% python3 -q
>>> import numpy as np
>>> np.set_printoptions(precision=2, suppress=True, linewidth=140, legacy="1.25")
>>> W0 = np.loadtxt("w.csv", delimiter=",")
>>> W0
array([[ 0.  , -9.73, -1.83, -5.5 ],
       [ 0.  , -5.79, -1.43, -1.77],
       [ 0.  , -4.18, -1.21, -0.6 ],
       [ 0.  , -3.36, -1.07, -0.16],
       [ 0.  , -2.17, -0.81,  0.25],
       [ 0.  , -1.77, -0.71,  0.29],
       [ 0.  , -1.75, -0.7 ,  0.29],
       [ 0.  , -1.71, -0.69,  0.3 ],
       [ 0.  , -1.28, -0.55,  0.27],
       [ 0.  , -0.63, -0.3 ,  0.13],
       [ 0.  , -0.52, -0.25,  0.09],
       [ 0.  , -0.39, -0.19,  0.06],
       [ 0.  ,  0.08,  0.04,  0.  ],
       [ 0.  ,  0.25,  0.12,  0.03],
       [ 0.  ,  0.34,  0.17,  0.07],
       [ 0.  ,  0.6 ,  0.29,  0.22],
       [ 0.  ,  0.98,  0.45,  0.58],
       [ 0.  ,  1.03,  0.46,  0.63],
       [ 0.  ,  1.42,  0.6 ,  1.16],
       [ 0.  ,  1.81,  0.72,  1.78],
       [ 0.  ,  1.81,  0.72,  1.79],
       [ 0.  ,  1.93,  0.75,  1.99],
       [ 0.  ,  2.55,  0.91,  3.12],
       [ 0.  ,  2.84,  0.97,  3.67],
       [ 0.  ,  4.43,  1.25,  6.99],
       [ 0.  ,  4.69,  1.28,  7.53],
       [ 0.  ,  4.86,  1.31,  7.91],
       [ 0.  ,  5.67,  1.42,  9.68],
       [ 0.  ,  7.93,  1.66, 14.73],
       [ 0.  ,  9.54,  1.81, 18.4 ]])
>>> x0 = np.array([3, 4, 1, -4])
>>> print(np.linalg.norm(W0 @ x0) <= np.linalg.norm(W0, 2) * np.linalg.norm(x0) + 1e-9)
True
